$ python -q
>>> import numpy as np
>>> np.set_printoptions(precision=3, suppress=True, linewidth=100, legacy="1.25")
>>> def rnd(a):
...     return np.round(a, 3) + 0
... 
>>> W0 = np.minimum.outer(np.arange(1, 10), np.arange(1, 10)) * -2
>>> W0
array([[ -2,  -2,  -2,  -2,  -2,  -2,  -2,  -2,  -2],
       [ -2,  -4,  -4,  -4,  -4,  -4,  -4,  -4,  -4],
       [ -2,  -4,  -6,  -6,  -6,  -6,  -6,  -6,  -6],
       [ -2,  -4,  -6,  -8,  -8,  -8,  -8,  -8,  -8],
       [ -2,  -4,  -6,  -8, -10, -10, -10, -10, -10],
       [ -2,  -4,  -6,  -8, -10, -12, -12, -12, -12],
       [ -2,  -4,  -6,  -8, -10, -12, -14, -14, -14],
       [ -2,  -4,  -6,  -8, -10, -12, -14, -16, -16],
       [ -2,  -4,  -6,  -8, -10, -12, -14, -16, -18]])
>>> Y = W0[0, 0] * W0[1:] - np.outer(W0[1:, 0], W0[0])
>>> Y
array([[ 0,  4,  4,  4,  4,  4,  4,  4,  4],
       [ 0,  4,  8,  8,  8,  8,  8,  8,  8],
       [ 0,  4,  8, 12, 12, 12, 12, 12, 12],
       [ 0,  4,  8, 12, 16, 16, 16, 16, 16],
       [ 0,  4,  8, 12, 16, 20, 20, 20, 20],
       [ 0,  4,  8, 12, 16, 20, 24, 24, 24],
       [ 0,  4,  8, 12, 16, 20, 24, 28, 28],
       [ 0,  4,  8, 12, 16, 20, 24, 28, 32]])
>>> np.flatnonzero(~Y.round(6).any(axis=1))
array([], dtype=int64)
>>> W0[:, 0] / W0[0, 0]
array([1., 1., 1., 1., 1., 1., 1., 1., 1.])
>>> rng = np.random.default_rng(918)
>>> z = rng.permutation(9)
>>> z
array([0, 7, 3, 4, 1, 6, 2, 8, 5])
>>> Y = W0[z][:, z]
>>> Y
array([[ -2,  -2,  -2,  -2,  -2,  -2,  -2,  -2,  -2],
       [ -2, -16,  -8, -10,  -4, -14,  -6, -16, -12],
       [ -2,  -8,  -8,  -8,  -4,  -8,  -6,  -8,  -8],
       [ -2, -10,  -8, -10,  -4, -10,  -6, -10, -10],
       [ -2,  -4,  -4,  -4,  -4,  -4,  -4,  -4,  -4],
       [ -2, -14,  -8, -10,  -4, -14,  -6, -14, -12],
       [ -2,  -6,  -6,  -6,  -4,  -6,  -6,  -6,  -6],
       [ -2, -16,  -8, -10,  -4, -14,  -6, -18, -12],
       [ -2, -12,  -8, -10,  -4, -12,  -6, -12, -12]])
>>> np.allclose(Y, W0)
False
>>> np.diag(Y)
array([ -2, -16,  -8, -10,  -4, -14,  -6, -18, -12])
>>> rnd(np.linalg.det(Y)), rnd(np.linalg.det(W0[z]))
(-512.0, 512.0)
>>> cov = W0.T @ W0
>>> (W0 @ W0.T).shape
(9, 9)
>>> rnd(np.linalg.svd(W0, compute_uv=False) ** 2)
array([5375.938,   68.839,    9.602,    2.794,    1.188,    0.645,    0.418,    0.312,    0.264])
>>> cov
array([[  36,   68,   96,  120,  140,  156,  168,  176,  180],
       [  68,  132,  188,  236,  276,  308,  332,  348,  356],
       [  96,  188,  272,  344,  404,  452,  488,  512,  524],
       [ 120,  236,  344,  440,  520,  584,  632,  664,  680],
       [ 140,  276,  404,  520,  620,  700,  760,  800,  820],
       [ 156,  308,  452,  584,  700,  796,  868,  916,  940],
       [ 168,  332,  488,  632,  760,  868,  952, 1008, 1036],
       [ 176,  348,  512,  664,  800,  916, 1008, 1072, 1104],
       [ 180,  356,  524,  680,  820,  940, 1036, 1104, 1140]])
>>> w, evecs = np.linalg.eigh(W0)
>>> rnd(w.sum()), np.trace(W0)
(-90.0, -90)
>>> rnd(evecs.T @ W0 @ evecs)
array([[-73.321,   0.   ,   0.   ,   0.   ,   0.   ,   0.   ,   0.   ,   0.   ,   0.   ],
       [  0.   ,  -8.297,   0.   ,   0.   ,   0.   ,   0.   ,   0.   ,   0.   ,   0.   ],
       [  0.   ,   0.   ,  -3.099,   0.   ,   0.   ,   0.   ,   0.   ,   0.   ,   0.   ],
       [  0.   ,   0.   ,   0.   ,  -1.671,   0.   ,   0.   ,   0.   ,   0.   ,   0.   ],
       [  0.   ,   0.   ,   0.   ,   0.   ,  -1.09 ,   0.   ,   0.   ,   0.   ,   0.   ],
       [  0.   ,   0.   ,   0.   ,   0.   ,   0.   ,  -0.803,   0.   ,   0.   ,   0.   ],
       [  0.   ,   0.   ,   0.   ,   0.   ,   0.   ,   0.   ,  -0.646,   0.   ,   0.   ],
       [  0.   ,   0.   ,   0.   ,   0.   ,   0.   ,   0.   ,   0.   ,  -0.559,   0.   ],
       [  0.   ,   0.   ,   0.   ,   0.   ,   0.   ,   0.   ,   0.   ,   0.   ,  -0.514]])
>>> rnd(w)
array([-73.321,  -8.297,  -3.099,  -1.671,  -1.09 ,  -0.803,  -0.646,  -0.559,  -0.514])
>>> rnd(np.linalg.eigvalsh(W0 @ W0))
array([   0.264,    0.312,    0.418,    0.645,    1.188,    2.794,    9.602,   68.839, 5375.938])
>>> rnd(evecs.T @ evecs)
array([[1., 0., 0., 0., 0., 0., 0., 0., 0.],
       [0., 1., 0., 0., 0., 0., 0., 0., 0.],
       [0., 0., 1., 0., 0., 0., 0., 0., 0.],
       [0., 0., 0., 1., 0., 0., 0., 0., 0.],
       [0., 0., 0., 0., 1., 0., 0., 0., 0.],
       [0., 0., 0., 0., 0., 1., 0., 0., 0.],
       [0., 0., 0., 0., 0., 0., 1., 0., 0.],
       [0., 0., 0., 0., 0., 0., 0., 1., 0.],
       [0., 0., 0., 0., 0., 0., 0., 0., 1.]])
>>> rnd(evecs @ np.diag(w) @ evecs.T)
array([[ -2.,  -2.,  -2.,  -2.,  -2.,  -2.,  -2.,  -2.,  -2.],
       [ -2.,  -4.,  -4.,  -4.,  -4.,  -4.,  -4.,  -4.,  -4.],
       [ -2.,  -4.,  -6.,  -6.,  -6.,  -6.,  -6.,  -6.,  -6.],
       [ -2.,  -4.,  -6.,  -8.,  -8.,  -8.,  -8.,  -8.,  -8.],
       [ -2.,  -4.,  -6.,  -8., -10., -10., -10., -10., -10.],
       [ -2.,  -4.,  -6.,  -8., -10., -12., -12., -12., -12.],
       [ -2.,  -4.,  -6.,  -8., -10., -12., -14., -14., -14.],
       [ -2.,  -4.,  -6.,  -8., -10., -12., -14., -16., -16.],
       [ -2.,  -4.,  -6.,  -8., -10., -12., -14., -16., -18.]])
>>> np.unique(w.round(6) + 0, return_counts=True)[1]
array([1, 1, 1, 1, 1, 1, 1, 1, 1])
